$ python3 -q
>>> import numpy as np
>>> from numpy import linalg as LA
>>> np.set_printoptions(precision=2, suppress=True, linewidth=200, floatmode="fixed")
>>> E = np.load("layer5.npy")
>>> E
array([[ 0.97,  1.98,  3.07,  2.91,  3.08,  0.06],
       [ 0.84,  1.96,  3.07,  2.70,  3.07,  0.23],
       [ 0.94,  1.97,  3.10,  2.96,  2.92, -0.04],
       [ 0.99,  1.85,  3.06,  3.04,  2.95,  0.04],
       [ 1.12,  2.01,  3.07,  2.95,  2.98, -0.01],
       [ 0.75,  1.87,  3.06,  2.96,  2.89, -0.07],
       [ 0.93,  1.89,  2.93,  3.00,  3.17,  0.11],
       [ 0.93,  1.99,  2.95,  2.91,  3.05, -0.07],
       [ 0.96,  1.88,  2.91,  2.88,  3.08,  0.12],
       [ 1.97, -0.05,  0.17,  0.11, -0.07,  3.00],
       [ 1.81,  0.14,  0.15,  0.02, -0.16,  3.18],
       [ 1.89, -0.02, -0.05,  0.00,  0.13,  3.05],
       [ 2.07,  0.05, -0.15, -0.26,  0.07,  3.09],
       [ 1.89,  0.02, -0.06,  0.08, -0.01,  3.08],
       [ 2.04, -0.18, -0.09, -0.06, -0.14,  3.02],
       [ 1.95,  0.14,  0.00,  0.01,  0.10,  3.01],
       [ 2.22,  0.12, -0.05, -0.05, -0.03,  3.10],
       [ 1.96, -0.11, -0.09,  0.05, -0.21,  2.87],
       [ 1.11,  1.05,  1.92,  1.10,  0.04, -0.04],
       [ 1.10,  0.91,  1.82,  1.05, -0.08, -0.02],
       [ 0.88,  1.12,  2.06,  1.04,  0.08, -0.04],
       [ 0.94,  1.13,  1.94,  0.93,  0.04, -0.03],
       [ 1.20,  1.17,  2.01,  0.99,  0.11,  0.12],
       [ 1.01,  1.02,  2.06,  0.91,  0.16, -0.07],
       [ 1.12,  0.94,  2.05,  1.22,  0.06, -0.08],
       [ 1.11,  0.96,  1.86,  0.97,  0.23, -0.28],
       [ 0.99,  0.89,  2.12,  0.97,  0.08, -0.01]])
>>> x = np.array([2, 2, 1, 0, -2, 0])
>>> target = E @ x
>>> beta, lr = np.zeros(6), 1 / LA.norm(E, 2) ** 2
>>> for i in range(30):
...     beta -= lr * E.T @ (E @ beta - target)
...     if i % 5 == 0: print(i, round(LA.norm(E @ beta - target), 2))
... 
0 13.96
5 8.9
10 6.71
15 5.09
20 3.87
25 2.96
>>> np.round(LA.cond(E), 2)
np.float64(52.47)
>>> mat = np.loadtxt("mat.csv", delimiter=",")
>>> mat
array([[ -0.60,   0.40,   0.00,   1.10,   0.30],
       [  0.30,   0.80,   0.90,  -0.10,   0.10],
       [ -1.20,   0.00,   0.50,   0.80,  -1.10],
       [  0.70,  -0.80,  -1.00,   0.10,   0.20],
       [  1.00,   1.10,   1.10,   1.60,   0.00],
       [  0.90,  -0.40,  -0.10,   0.30,  -0.60],
       [  0.20,   0.00,   0.10,  -0.10,  -1.80],
       [  0.70,   1.40,   0.40,  -1.00,   0.10],
       [ -1.70,  -0.40,   0.00,   1.70,   0.60],
       [  0.30,   0.00,  -0.20,  -1.30,  -1.30],
       [ -0.90,  -0.30,   1.10,   0.20,   0.90],
       [ 42.00,  16.00, -28.00, -14.00,   2.00],
       [ -0.20,   0.60,   0.20,   0.30,   0.30],
       [  0.90,  -1.30,  -1.00,   0.10,   1.20],
       [  0.90,  -1.30,   0.90,   0.40,   0.30],
       [  0.10,  -1.60,   0.10,  -0.60,   1.20],
       [  0.10,   0.20,  -1.80,  -1.50,  -0.90],
       [  0.00,  -0.10,  -0.80,  -2.00,   1.10],
       [  0.30,   0.80,   0.10,   1.40,   0.10],
       [ -0.80,   0.30,   0.60,   0.90,  -2.30],
       [  0.30,  -0.80,   0.80,  -1.00,   0.00],
       [  0.80,   1.90,  -0.10,  -0.50,   0.40],
       [  0.00,   0.50,   0.60,  -0.60,  -0.60],
       [  0.30,   0.60,   1.90,   0.30,  -0.20],
       [  0.10,   1.70,   1.50,  -1.50,  -0.80],
       [  1.40,  -0.70,   0.50,  -3.60,   1.00],
       [ -0.20,  -0.10,  -0.30,   0.10,   0.40],
       [ -0.60,  -0.50,   0.70,  -0.50,  -0.20],
       [ -0.30,  -0.10,   0.00,   0.50,   1.50],
       [  0.10,   0.80,   2.40,   1.00,  -1.10],
       [ -0.50,   0.50,   1.40,   0.80,   0.60],
       [ -0.10,   1.00,   0.60,  -0.70,  -0.30],
       [ -1.30,  -1.80,   0.70,  -0.70,  -0.10],
       [ -0.70,  -0.60,   0.00,   0.10,   0.80],
       [ -0.10,  -0.10,   0.80,  -0.70,   0.10],
       [  0.60,   0.20,  -0.60,  -0.40,   0.50],
       [ -1.00,   2.10,   0.20,   0.70,  -0.50],
       [ -0.90,   1.90,  -0.20,  -0.40,   1.30],
       [ -0.40,  -0.70,   0.40,   2.50,  -0.30]])
>>> Q, r_ = LA.qr(mat)
>>> round(np.trace(Q @ Q.T), 2)
np.float64(5.0)
>>> np.round(Q.T @ Q, 2) + 0
array([[1.00, 0.00, 0.00, 0.00, 0.00],
       [0.00, 1.00, 0.00, 0.00, 0.00],
       [0.00, 0.00, 1.00, 0.00, 0.00],
       [0.00, 0.00, 0.00, 1.00, 0.00],
       [0.00, 0.00, 0.00, 0.00, 1.00]])
